>>> import numpy as np
>>> np.set_printoptions(suppress=True, linewidth=100)
>>> tidy = lambda a: np.round(a, 2) + 0
>>> J = np.array([[0.3, -1.2, 0.5, 1.2, 0.6, -0.9, 0.5, 0.2, 0.9],
...     [-1.5, 0.6, -0.5, 0.0, 0.5, -1.3, 1.5, -0.4, -0.2],
...     [-0.9, 1.3, -0.4, 0.0, -0.8, 0.8, -0.5, 1.8, 1.6],
...     [0.0, 0.1, 0.9, 0.6, -0.1, 0.9, 0.7, 0.3, -0.1],
...     [-0.3, -0.7, -1.3, -1.5, -0.4, -0.4, -1.8, -0.2, 0.3]])
>>> J[:, 4] *= 10
>>> J
array([[ 0.3, -1.2,  0.5,  1.2,  6. , -0.9,  0.5,  0.2,  0.9],
       [-1.5,  0.6, -0.5,  0. ,  5. , -1.3,  1.5, -0.4, -0.2],
       [-0.9,  1.3, -0.4,  0. , -8. ,  0.8, -0.5,  1.8,  1.6],
       [ 0. ,  0.1,  0.9,  0.6, -1. ,  0.9,  0.7,  0.3, -0.1],
       [-0.3, -0.7, -1.3, -1.5, -4. , -0.4, -1.8, -0.2,  0.3]])
>>> rng = np.random.default_rng(1333)
>>> M2 = J + rng.integers(-2, 3, (5, 1)) @ rng.integers(-2, 3, (1, 9))
>>> M2
array([[ 2.3,  0.8,  2.5,  1.2,  6. , -1.9,  0.5,  0.2,  0.9],
       [-1.5,  0.6, -0.5,  0. ,  5. , -1.3,  1.5, -0.4, -0.2],
       [-4.9, -2.7, -4.4,  0. , -8. ,  2.8, -0.5,  1.8,  1.6],
       [ 0. ,  0.1,  0.9,  0.6, -1. ,  0.9,  0.7,  0.3, -0.1],
       [ 1.7,  1.3,  0.7, -1.5, -4. , -1.4, -1.8, -0.2,  0.3]])
>>> tidy(np.linalg.svd(M2 - J, compute_uv=False))
array([8.83, 0.  , 0.  , 0.  , 0.  ])
>>> np.abs(M2 - J).sum(axis=1)
array([ 7.,  0., 14.,  0.,  7.])
>>> blk = np.stack([J, -2 * J, J[::-1]])
>>> blk.shape
(3, 5, 9)
>>> np.einsum("bij,cij->bc", blk, blk)
array([[ 174.11, -348.22,   10.11],
       [-348.22,  696.44,  -20.22],
       [  10.11,  -20.22,  174.11]])
>>> tidy(blk.sum(axis=0))
array([[ -0.6,   0.5,  -1.8,  -2.7, -10. ,   0.5,  -2.3,  -0.4,  -0.6],
       [  1.5,  -0.5,   1.4,   0.6,  -6. ,   2.2,  -0.8,   0.7,   0.1],
       [  0. ,   0. ,   0. ,   0. ,   0. ,   0. ,   0. ,   0. ,   0. ],
       [ -1.5,   0.5,  -1.4,  -0.6,   6. ,  -2.2,   0.8,  -0.7,  -0.1],
       [  0.6,  -0.5,   1.8,   2.7,  10. ,  -0.5,   2.3,   0.4,   0.6]])
>>> np.linalg.matrix_rank(blk)
array([5, 5, 5])
>>> W0 = np.loadtxt("data.csv", delimiter=",")
>>> W0
array([[ 2.,  4.,  4.,  0.],
       [-3., -4.,  4., -6.],
       [-1., -1.,  3., -3.],
       [-3., -4.,  4., -6.]])
>>> tidy(np.trace(np.linalg.pinv(W0) @ W0))
np.float64(2.0)
>>> np.allclose(W0[:-1].T @ np.linalg.lstsq(W0[:-1].T, W0[-1])[0], W0[-1])
True
>>> X = np.loadtxt("block15.csv", delimiter=",")
>>> X
array([[ 0.,  0.,  2.,  0.,  0.,  1.,  0.,  2.,  1.],
       [ 0.,  2.,  2.,  2.,  2.,  2.,  2.,  2.,  2.],
       [ 0.,  4.,  3.,  4.,  3.,  4.,  4.,  4.,  4.],
       [ 1.,  4.,  3.,  4.,  5.,  5.,  6.,  4.,  5.],
       [ 1.,  5.,  3.,  4.,  5.,  5.,  8.,  5.,  7.],
       [ 1.,  5.,  5.,  6.,  6.,  7.,  8.,  5.,  8.],
       [ 1.,  6.,  6.,  8.,  7.,  7., 10.,  7., 10.],
       [ 3.,  7.,  7., 10.,  9.,  8., 12.,  7., 12.],
       [ 4.,  9.,  8., 12., 10.,  8., 13.,  7., 14.],
       [ 4., 11., 10., 14., 12., 10., 14.,  8., 14.],
       [ 4., 11., 12., 14., 13., 12., 15., 10., 14.]])
>>> proj = X @ np.linalg.solve(X.T @ X, X.T)
>>> tidy(np.linalg.eigvalsh(proj))
array([0., 0., 1., 1., 1., 1., 1., 1., 1., 1., 1.])
>>> tidy(np.diag(proj))
array([0.91, 0.55, 0.98, 0.88, 0.97, 1.  , 0.86, 0.64, 0.71, 0.59, 0.9 ])
>>> np.allclose(proj @ proj, proj)
True
>>> tidy(np.trace(proj))
np.float64(9.0)
>>> x = np.array([-1, 2, -2, 1, -3, 2, -2, 3, 3])
>>> rhs = X @ x
>>> tidy(np.linalg.lstsq(X, rhs)[0])
array([-1.,  2., -2.,  1., -3.,  2., -2.,  3.,  3.])
>>> rhs = rhs + 0.1 * rng.normal(size=11)
>>> tidy(rhs)
array([ 6.9 ,  7.86, 21.23, 15.19, 21.86, 23.83, 30.94, 29.06, 33.05, 33.87, 34.95])
>>> beta, *_ = np.linalg.lstsq(X, rhs)
>>> tidy(beta)
array([-0.68,  1.91, -2.36,  1.27, -3.11,  2.18, -2.12,  3.29,  2.89])
>>> tidy(np.linalg.norm(rhs - X @ beta))
np.float64(0.13)
>>> beta.round()
array([-1.,  2., -2.,  1., -3.,  2., -2.,  3.,  3.])
>>> M2 = np.c_[X[:, :8] @ np.array([[1, -2, 0, 1, 2, -1, 2, -1],
...     [2, 0, -1, 0, 2, 2, -2, 1],
...     [2, -1, -2, -1, 2, -2, 1, 0],
...     [2, 2, -2, -1, -1, -1, 0, -2],
...     [2, 0, -2, -2, 2, -2, -1, -1],
...     [2, 1, 1, 1, 2, -2, 0, 1],
...     [-1, 1, -2, -1, -1, 1, 1, -1],
...     [0, 0, 2, 0, -2, 2, 0, 1]]), np.array([1, 1, 5, 4, 5, 1, 2, 5, 3, 3, 3])]
>>> M2
array([[  6.,  -1.,   1.,  -1.,   2.,  -2.,   2.,   3.,   1.],
       [ 18.,   6., -12.,  -8.,   8.,  -4.,  -2.,  -2.,   1.],
       [ 32.,  13., -20., -13.,  12.,  -4.,  -4.,  -3.,   5.],
       [ 37.,  14., -27., -17.,  18.,  -9.,  -2.,  -7.,   4.],
       [ 37.,  16., -30., -19.,  16.,  -3.,  -2.,  -7.,   5.],
       [ 51.,  20., -38., -23.,  24., -15.,  -1., -10.,   1.],
       [ 59.,  25., -47., -30.,  22., -13.,  -1., -14.,   2.],
       [ 73.,  27., -61., -36.,  32., -21.,   2., -22.,   5.],
       [ 85.,  29., -73., -41.,  39., -23.,   1., -27.,   3.],
       [104.,  34., -85., -48.,  50., -30.,  -2., -29.,   3.],
       [113.,  35., -87., -51.,  55., -35.,   0., -27.,   3.]])
>>> tidy(np.linalg.norm(np.linalg.qr(X)[0].T @ M2, axis=0) ** 2 / ((M2 ** 2).sum(axis=0) + 1e-12))
array([1.  , 1.  , 1.  , 1.  , 1.  , 1.  , 1.  , 1.  , 0.98])
>>> np.linalg.matrix_rank(M2)
np.int64(9)
>>> tidy(np.linalg.lstsq(X, M2[:, 0])[0])
array([ 1.,  2.,  2.,  2.,  2.,  2., -1.,  0.,  0.])
>>> m1 = np.load("a.npy")
>>> tidy(m1)
array([[-0.2 ,  0.27, -0.93,  2.57, -1.13,  0.38],
       [ 1.54, -1.59,  1.68,  0.81, -0.43, -0.67],
       [-0.41, -2.42, -1.58, -0.12,  0.62,  0.29],
       [-2.46, -0.61,  1.55,  0.39, -0.03,  0.18],
       [ 0.1 , -0.41,  0.07, -1.15, -2.29,  1.51],
       [ 0.61,  0.1 ,  0.63,  0.51,  1.39,  2.46]])
>>> left, s = np.linalg.svd(m1)
Traceback (most recent call last):
  File "<python-input-43>", line 1, in <module>
    left, s = np.linalg.svd(m1)
    ^^^^^^^
ValueError: too many values to unpack (expected 2)
>>> left, s, Vt = np.linalg.svd(m1, full_matrices=False)
>>> left.shape, s.shape, Vt.shape
((6, 6), (6,), (6, 6))
>>> tidy(Vt @ Vt.T)
array([[1., 0., 0., 0., 0., 0.],
       [0., 1., 0., 0., 0., 0.],
       [0., 0., 1., 0., 0., 0.],
       [0., 0., 0., 1., 0., 0.],
       [0., 0., 0., 0., 1., 0.],
       [0., 0., 0., 0., 0., 1.]])
>>> tidy(s / s[0])
array([1., 1., 1., 1., 1., 1.])
>>> A = np.load("run6.npy")
>>> tidy(A)
array([[ 0.7 , -0.21, -0.04, -0.13, -0.47, -0.3 , -0.21, -0.3 ],
       [-0.21,  0.85, -0.03, -0.09, -0.34, -0.21, -0.15, -0.21],
       [-0.04, -0.03,  0.99, -0.02, -0.07, -0.04, -0.03, -0.04],
       [-0.13, -0.09, -0.02,  0.95, -0.2 , -0.13, -0.09, -0.13],
       [-0.47, -0.34, -0.07, -0.2 ,  0.26, -0.47, -0.34, -0.47],
       [-0.3 , -0.21, -0.04, -0.13, -0.47,  0.7 , -0.21, -0.3 ],
       [-0.21, -0.15, -0.03, -0.09, -0.34, -0.21,  0.85, -0.21],
       [-0.3 , -0.21, -0.04, -0.13, -0.47, -0.3 , -0.21,  0.7 ]])
>>> idx = rng.permutation(8)
>>> M2 = A[:, idx] * rng.choice([-1, 1], 8)
>>> tidy(M2)
array([[-0.3 ,  0.13,  0.21,  0.47,  0.04, -0.7 , -0.21,  0.3 ],
       [-0.21,  0.09, -0.85,  0.34,  0.03,  0.21, -0.15,  0.21],
       [-0.04,  0.02,  0.03,  0.07, -0.99,  0.04, -0.03,  0.04],
       [-0.13, -0.95,  0.09,  0.2 ,  0.02,  0.13, -0.09,  0.13],
       [-0.47,  0.2 ,  0.34, -0.26,  0.07,  0.47, -0.34,  0.47],
       [ 0.7 ,  0.13,  0.21,  0.47,  0.04,  0.3 , -0.21,  0.3 ],
       [-0.21,  0.09,  0.15,  0.34,  0.03,  0.21,  0.85,  0.21],
       [-0.3 ,  0.13,  0.21,  0.47,  0.04,  0.3 , -0.21, -0.7 ]])
>>> left, _, Vt = np.linalg.svd(A.T @ M2)
>>> idx
array([5, 3, 1, 4, 2, 0, 6, 7])
